$ python -q
>>> import numpy as np
>>> import numpy.linalg as la
>>> np.set_printoptions(suppress=True, linewidth=140)
>>> X = np.load("test8.npy")
>>> X
array([[0, 0, 0, 0, 0, 0, 0, 0, 0, 0, 0, 0],
       [0, 0, 0, 0, 0, 0, 1, 0, 1, 0, 0, 1],
       [0, 0, 0, 0, 1, 0, 0, 0, 0, 0, 1, 0],
       [0, 0, 0, 0, 0, 0, 0, 1, 0, 0, 0, 0],
       [0, 0, 1, 0, 0, 0, 0, 0, 0, 0, 1, 0],
       [0, 0, 0, 0, 0, 0, 1, 0, 1, 1, 0, 0],
       [0, 1, 0, 0, 0, 1, 0, 0, 1, 0, 0, 1],
       [0, 0, 0, 1, 0, 0, 0, 0, 0, 0, 0, 0],
       [0, 1, 0, 0, 0, 1, 1, 0, 0, 1, 0, 1],
       [0, 0, 0, 0, 0, 1, 0, 0, 1, 0, 0, 0],
       [0, 0, 1, 0, 1, 0, 0, 0, 0, 0, 0, 0],
       [0, 1, 0, 0, 0, 0, 1, 0, 1, 0, 0, 0]])
>>> X[6] @ X[10]
np.int64(0)
>>> round(la.norm(X, 1), 1), np.round(la.norm(X, np.inf), 1)
(np.float64(5.0), np.float64(5.0))
>>> la.norm(X, axis=1).argmax()
np.int64(8)
>>> round(float(la.norm(X[6] - X[10])), 1)
2.4
>>> print(round(la.norm(X, 2), 1))
3.5
>>> np.all(la.eigvalsh(X) > 0)
np.False_
>>> try:
...     la.cholesky(X)
... except la.LinAlgError as e:
...     print("failed:", e)
... 
failed: Matrix is not positive definite
>>> np.flatnonzero(la.matrix_power((X != 0) + (X.T != 0) + np.eye(12), 12)[4])
array([ 2,  4, 10])
>>> np.round(la.det(X), 1)
np.float64(0.0)
>>> print((la.matrix_power((X != 0) + (X.T != 0) + np.eye(12), 12) > 0).astype(int))
[[1 0 0 0 0 0 0 0 0 0 0 0]
 [0 1 0 0 0 1 1 0 1 1 0 1]
 [0 0 1 0 1 0 0 0 0 0 1 0]
 [0 0 0 1 0 0 0 1 0 0 0 0]
 [0 0 1 0 1 0 0 0 0 0 1 0]
 [0 1 0 0 0 1 1 0 1 1 0 1]
 [0 1 0 0 0 1 1 0 1 1 0 1]
 [0 0 0 1 0 0 0 1 0 0 0 0]
 [0 1 0 0 0 1 1 0 1 1 0 1]
 [0 1 0 0 0 1 1 0 1 1 0 1]
 [0 0 1 0 1 0 0 0 0 0 1 0]
 [0 1 0 0 0 1 1 0 1 1 0 1]]
>>> np.round(np.sort(la.eigvals(X).real), 1)
array([-1.7, -1.5, -1. , -1. , -1. , -1. , -0.4,  0. ,  1. ,  1.1,  2. ,  3.5])
>>> w, evecs = la.eigh(X)
>>> x0 = np.array([-2, 1, 2, 2, -2, 1, 0, -3, -2, -1, -2, -2])
>>> (np.sign(evecs[:, -1].round(6)) == np.sign(evecs[0, -1].round(6))).astype(int)
array([1, 0, 1, 1, 1, 0, 0, 1, 0, 0, 1, 0])
>>> np.round(la.eigvalsh(X[1:, 1:]), 1)
array([-1.7, -1.5, -1. , -1. , -1. , -1. , -0.4,  1. ,  1.1,  2. ,  3.5])
>>> np.round(evecs * np.abs(w) @ evecs.T, 1) + 0
array([[0. , 0. , 0. , 0. , 0. , 0. , 0. , 0. , 0. , 0. , 0. , 0. ],
       [0. , 1.5, 0. , 0. , 0. , 0.5, 0.5, 0. , 0.4, 0.2, 0. , 0.5],
       [0. , 0. , 1.3, 0. , 0.3, 0. , 0. , 0. , 0. , 0. , 0.3, 0. ],
       [0. , 0. , 0. , 1. , 0. , 0. , 0. , 0. , 0. , 0. , 0. , 0. ],
       [0. , 0. , 0.3, 0. , 1.3, 0. , 0. , 0. , 0. , 0. , 0.3, 0. ],
       [0. , 0.5, 0. , 0. , 0. , 1.5, 0. , 0. , 0.5, 0.3, 0. , 0.5],
       [0. , 0.5, 0. , 0. , 0. , 0. , 1.6, 0. , 0.7, 0.6, 0. , 0.5],
       [0. , 0. , 0. , 0. , 0. , 0. , 0. , 1. , 0. , 0. , 0. , 0. ],
       [0. , 0.4, 0. , 0. , 0. , 0.5, 0.7, 0. , 2. , 0.1, 0. , 0.4],
       [0. , 0.2, 0. , 0. , 0. , 0.3, 0.6, 0. , 0.1, 1.2, 0. , 0.2],
       [0. , 0. , 0.3, 0. , 0.3, 0. , 0. , 0. , 0. , 0. , 1.3, 0. ],
       [0. , 0.5, 0. , 0. , 0. , 0.5, 0.5, 0. , 0.4, 0.2, 0. , 1.5]])
>>> np.round(evecs * np.maximum(w, 0) @ evecs.T, 1) + 0
array([[0. , 0. , 0. , 0. , 0. , 0. , 0. , 0. , 0. , 0. , 0. , 0. ],
       [0. , 0.7, 0. , 0. , 0. , 0.3, 0.7, 0. , 0.7, 0.1, 0. , 0.7],
       [0. , 0. , 0.7, 0. , 0.7, 0. , 0. , 0. , 0. , 0. , 0.7, 0. ],
       [0. , 0. , 0. , 0.5, 0. , 0. , 0. , 0.5, 0. , 0. , 0. , 0. ],
       [0. , 0. , 0.7, 0. , 0.7, 0. , 0. , 0. , 0. , 0. , 0.7, 0. ],
       [0. , 0.3, 0. , 0. , 0. , 0.7, 0.5, 0. , 0.7, 0.6, 0. , 0.3],
       [0. , 0.7, 0. , 0. , 0. , 0.5, 0.8, 0. , 0.9, 0.3, 0. , 0.7],
       [0. , 0. , 0. , 0.5, 0. , 0. , 0. , 0.5, 0. , 0. , 0. , 0. ],
       [0. , 0.7, 0. , 0. , 0. , 0.7, 0.9, 0. , 1. , 0.5, 0. , 0.7],
       [0. , 0.1, 0. , 0. , 0. , 0.6, 0.3, 0. , 0.5, 0.6, 0. , 0.1],
       [0. , 0. , 0.7, 0. , 0.7, 0. , 0. , 0. , 0. , 0. , 0.7, 0. ],
       [0. , 0.7, 0. , 0. , 0. , 0.3, 0.7, 0. , 0.7, 0.1, 0. , 0.7]])
>>> x0 = np.array([1, 2, 1, 2, 0, 0, 2, 2, 0, 0, 1, 1])
>>> a = np.maximum(X @ x0, 0)
>>> print(np.maximum(X @ x0, 0) - np.maximum(-X @ x0, 0))
[0 3 1 2 2 2 3 2 5 0 1 4]
>>> a
array([0, 3, 1, 2, 2, 2, 3, 2, 5, 0, 1, 4])
>>> print(X.T @ a)
[ 0 12  3  2  2  8 14  2 12  7  3 11]
>>> np.maximum(X @ (3 * x0), 0)
array([ 0,  9,  3,  6,  6,  6,  9,  6, 15,  0,  3, 12])
>>> np.flatnonzero(a > 1e-9)
array([ 1,  2,  3,  4,  5,  6,  7,  8, 10, 11])
>>> arr = np.load("a.npy")
>>> print(arr)
[[-2.  0.  0.  0.  0. -3.  0.]
 [ 0. -2.  0. -3.  0.  0. -3.]
 [ 0.  0. -2.  0. -3.  0.  0.]
 [ 0. -3.  0. -2.  0.  0. -3.]
 [ 0.  0. -3.  0. -2.  0.  0.]
 [-3.  0.  0.  0.  0. -2.  0.]
 [ 0. -3.  0. -3.  0.  0. -2.]]
>>> w, evecs = la.eigh(arr)
>>> w.round(1)
array([-8., -5., -5.,  1.,  1.,  1.,  1.])
>>> np.round(evecs.T @ arr @ evecs, 1) + 0
array([[-8.,  0.,  0.,  0.,  0.,  0.,  0.],
       [ 0., -5.,  0.,  0.,  0.,  0.,  0.],
       [ 0.,  0., -5.,  0.,  0.,  0.,  0.],
       [ 0.,  0.,  0.,  1.,  0.,  0.,  0.],
       [ 0.,  0.,  0.,  0.,  1.,  0.,  0.],
       [ 0.,  0.,  0.,  0.,  0.,  1.,  0.],
       [ 0.,  0.,  0.,  0.,  0.,  0.,  1.]])
>>> print(round(float(w.sum()), 1), np.trace(arr))
-14.0 -14.0
>>> print(np.round(la.svd(arr, compute_uv=False), 1))
[8. 5. 5. 1. 1. 1. 1.]
>>> print(np.round(la.eigvalsh(arr @ arr), 1))
[ 1.  1.  1.  1. 25. 25. 64.]
>>> J = np.load("x.npy")
>>> J
array([[0, 3, 1, 0, 9, 3, 2, 1],
       [0, 3, 1, 1, 9, 3, 3, 1],
       [3, 0, 1, 1, 0, 0, 0, 3],
       [2, 1, 2, 3, 3, 2, 2, 1],
       [0, 0, 0, 0, 0, 2, 2, 0],
       [1, 0, 0, 3, 0, 1, 0, 3],
       [0, 0, 1, 2, 0, 3, 2, 2],
       [3, 0, 0, 3, 0, 0, 3, 2],
       [0, 3, 0, 2, 9, 3, 0, 2],
       [1, 1, 3, 2, 3, 3, 0, 1],
       [1, 3, 1, 1, 9, 3, 2, 0]])
>>> J[11]
Traceback (most recent call last):
  File "<python-input-39>", line 1, in <module>
    J[11]
    ~^^^^
IndexError: index 11 is out of bounds for axis 0 with size 11
>>> print(np.abs(J).max())
9
>>> J.sum(axis=0)
array([11, 14, 10, 18, 42, 23, 16, 16])
>>> np.unravel_index(np.abs(J).argmax(), J.shape)
(np.int64(0), np.int64(4))
>>> la.rank(J)
Traceback (most recent call last):
  File "<python-input-43>", line 1, in <module>
    la.rank(J)
    ^^^^^^^
AttributeError: module 'numpy.linalg' has no attribute 'rank'
>>> J[:, 8]
Traceback (most recent call last):
  File "<python-input-44>", line 1, in <module>
    J[:, 8]
    ~^^^^^^
IndexError: index 8 is out of bounds for axis 1 with size 8
>>> np.round(J.mean(axis=0), 1)
array([1. , 1.3, 0.9, 1.6, 3.8, 2.1, 1.5, 1.5])
>>> print(la.matrix_rank(J))
7
>>> J.sum(axis=1)
array([19, 21,  8, 16,  4,  8, 10, 11, 19, 14, 20])
>>> np.round(la.svd(J, compute_uv=False), 1) + 0
array([21.7,  8.9,  4.4,  3.9,  3.2,  2.2,  1.1,  0. ])
>>> other = J / np.sqrt((J ** 2).mean(axis=1, keepdims=True))
>>> la.matrix_rank(other) == la.matrix_rank(J)
np.True_
>>> np.round(la.norm(other, axis=1), 1)
array([2.8, 2.8, 2.8, 2.8, 2.8, 2.8, 2.8, 2.8, 2.8, 2.8, 2.8])
>>> data = np.loadtxt("out19.csv", delimiter=",")
>>> print(data)
[[ 0.  0. -5.  3.  5. -3.]
 [ 0.  0.  3.  0.  4.  2.]
 [-5.  3.  0.  0.  0.  0.]
 [ 3.  0.  0.  0.  0.  0.]
 [ 5.  4.  0.  0.  0.  0.]
 [-3.  2.  0.  0.  0.  0.]]
>>> np.trace(data)
np.float64(0.0)
>>> np.allclose(data @ data.T, data.T @ data)
True
>>> data @ data
array([[ 68.,  -1.,   0.,   0.,   0.,   0.],
       [ -1.,  29.,   0.,   0.,   0.,   0.],
       [  0.,   0.,  34., -15., -13.,  21.],
       [  0.,   0., -15.,   9.,  15.,  -9.],
       [  0.,   0., -13.,  15.,  41.,  -7.],
       [  0.,   0.,  21.,  -9.,  -7.,  13.]])
>>> round(np.abs(la.eigvals(data)).max(), 1)
np.float64(8.2)
>>> print(np.round(la.det(data), 1))
0.0
>>> data.inv()
Traceback (most recent call last):
  File "<python-input-59>", line 1, in <module>
    data.inv()
    ^^^^^^^^
AttributeError: 'numpy.ndarray' object has no attribute 'inv'
>>> f = np.array([0, 2, 0, 3, 1, 1, 0])
>>> other = arr + np.outer(f, np.eye(7)[6])
>>> la.matrix_rank(other - arr)
np.int64(1)
>>> la.matrix_rank(la.inv(other) - la.inv(arr), tol=1e-8)
np.int64(1)
>>> np.round(la.det(other) / la.det(arr), 1), np.round(1 + la.solve(arr, f)[6], 1)
(np.float64(-0.9), np.float64(-0.9))
>>> C2 = data.T @ data
>>> np.diag(C2)
array([68., 29., 34.,  9., 41., 13.])
>>> C2
array([[ 68.,  -1.,   0.,   0.,   0.,   0.],
       [ -1.,  29.,   0.,   0.,   0.,   0.],
       [  0.,   0.,  34., -15., -13.,  21.],
       [  0.,   0., -15.,   9.,  15.,  -9.],
       [  0.,   0., -13.,  15.,  41.,  -7.],
       [  0.,   0.,  21.,  -9.,  -7.,  13.]])
>>> (data @ data.T).shape
(6, 6)
>>> np.trace(C2), (data ** 2).sum()
(np.float64(194.0), np.float64(194.0))
>>> round(float(np.trace(la.pinv(data) @ data)), 1)
4.0
>>> try:
...     la.inv(data)
... except la.LinAlgError as e:
...     print("failed:", e)
... 
failed: Singular matrix
>>> np.round(data @ la.pinv(data) @ data, 1) + 0
array([[ 0.,  0., -5.,  3.,  5., -3.],
       [ 0.,  0.,  3.,  0.,  4.,  2.],
       [-5.,  3.,  0.,  0.,  0.,  0.],
       [ 3.,  0.,  0.,  0.,  0.,  0.],
       [ 5.,  4.,  0.,  0.,  0.,  0.],
       [-3.,  2.,  0.,  0.,  0.,  0.]])
>>> print(np.allclose(data[:-1].T @ la.lstsq(data[:-1].T, data[-1])[0], data[-1]))
True
>>> np.unique(data.round(6), axis=0).shape
(6, 6)
>>> M = np.loadtxt("dump.csv", delimiter=",")
>>> M.round(1) + 0
array([[ -9.2,  -1.4,   8.1,   9.7,   1.9,   1.9,  -9.9,  -1.5,  -1.8,  -6.5],
       [  4.9,   8.6,  -9.5,  -5.2,  -1.1,   6.6,   2.9,  -0.3,  10. ,  -5.7],
       [  7.5,  -3.4,  -3.5,  -7.9,  -1.5,  -6. ,   9.4,   1.9,  -3.8,  10.6],
       [  8.2,  -2.3,  -4.7,  -8.6,  -1.6,  -5.1,   9.8,   1.8,  -2.5,   9.9],
       [ -9. ,  -4. ,   9.6,   9.5,   1.9,  -0.7,  -8.9,  -1.1,  -4.8,  -3.3],
       [ -7. ,   4.2,   2.6,   7.3,   1.3,   6.5,  -9.1,  -1.9,   4.7, -11. ],
       [ -7.6,  -6.7,  10.4,   8.1,   1.6,  -3.8,  -6.6,  -0.5,  -7.9,   1.1],
       [  6.6,   7.7, -10.2,  -7. ,  -1.5,   5.1,   5.1,   0.2,   9. ,  -3.1],
       [ -7.8,   2.9,   4. ,   8.2,   1.5,   5.6,  -9.6,  -1.9,   3.3, -10.3],
       [  1.9,   9. ,  -7.6,  -2. ,  -0.5,   8.1,  -0.5,  -0.9,  10.5,  -8.8],
       [  5.9,   8.1, -10. ,  -6.2,  -1.3,   5.8,   4.2,   0. ,   9.5,  -4.2],
       [ -8.3,   2.1,   5. ,   8.7,   1.6,   4.9,  -9.9,  -1.8,   2.2,  -9.7],
       [ -7.6,  -6.8,  10.4,   8. ,   1.6,  -3.9,  -6.5,  -0.5,  -8. ,   1.2],
       [  0.1,  -8.8,   5.8,  -0.1,   0.1,  -8.5,   2.7,   1.2, -10.1,  10.3],
       [ -8.3,  -5.8,  10.3,   8.7,   1.8,  -2.8,  -7.5,  -0.7,  -6.9,  -0.5],
       [ -7.2,   3.9,   2.8,   7.5,   1.4,   6.4,  -9.2,  -1.9,   4.4, -10.9],
       [  3.4,  -7.4,   2.3,  -3.6,  -0.6,  -8.4,   6.1,   1.7,  -8.4,  11.6],
       [ -3.6,  -8.9,   8.8,   3.8,   0.9,  -7.4,  -1.4,   0.6, -10.3,   7.2],
       [ -5.6,   5.7,   0.4,   5.9,   1. ,   7.5,  -8. ,  -1.8,   6.5, -11.6],
       [ -8.7,   0.9,   6.1,   9.2,   1.7,   4. , -10.1,  -1.8,   0.9,  -8.8],
       [  8.4,   5.6, -10.2,  -8.9,  -1.8,   2.4,   7.8,   0.8,   6.6,   1. ]])
>>> cen = M - M.mean(axis=0)
>>> left, sig, VT = la.svd(cen, full_matrices=False)
>>> (np.sign(left[:, 0]) == np.sign(left[0, 0])).astype(int)
array([1, 0, 0, 0, 1, 1, 1, 0, 1, 0, 0, 1, 1, 0, 1, 1, 0, 1, 1, 1, 0])
>>> np.round(sig ** 2 / (sig ** 2).sum(), 1) + 0
array([0.5, 0.5, 0. , 0. , 0. , 0. , 0. , 0. , 0. , 0. ])
>>> la.matrix_rank(cen)
np.int64(2)
>>> np.searchsorted(np.cumsum(sig ** 2) / (sig ** 2).sum(), 0.9) + 1
np.int64(2)
>>> np.round(VT[0] * np.sign(VT[0, np.abs(VT[0]).argmax()]), 1) + 0
array([-0.5, -0.2,  0.5,  0.5,  0.1,  0. , -0.5, -0.1, -0.2, -0.2])
>>> np.round((sig ** 2).sum() ** 2 / (sig ** 4).sum(), 1)
np.float64(2.0)
>>> np.abs(left[:, 0]).argmax()
np.int64(20)
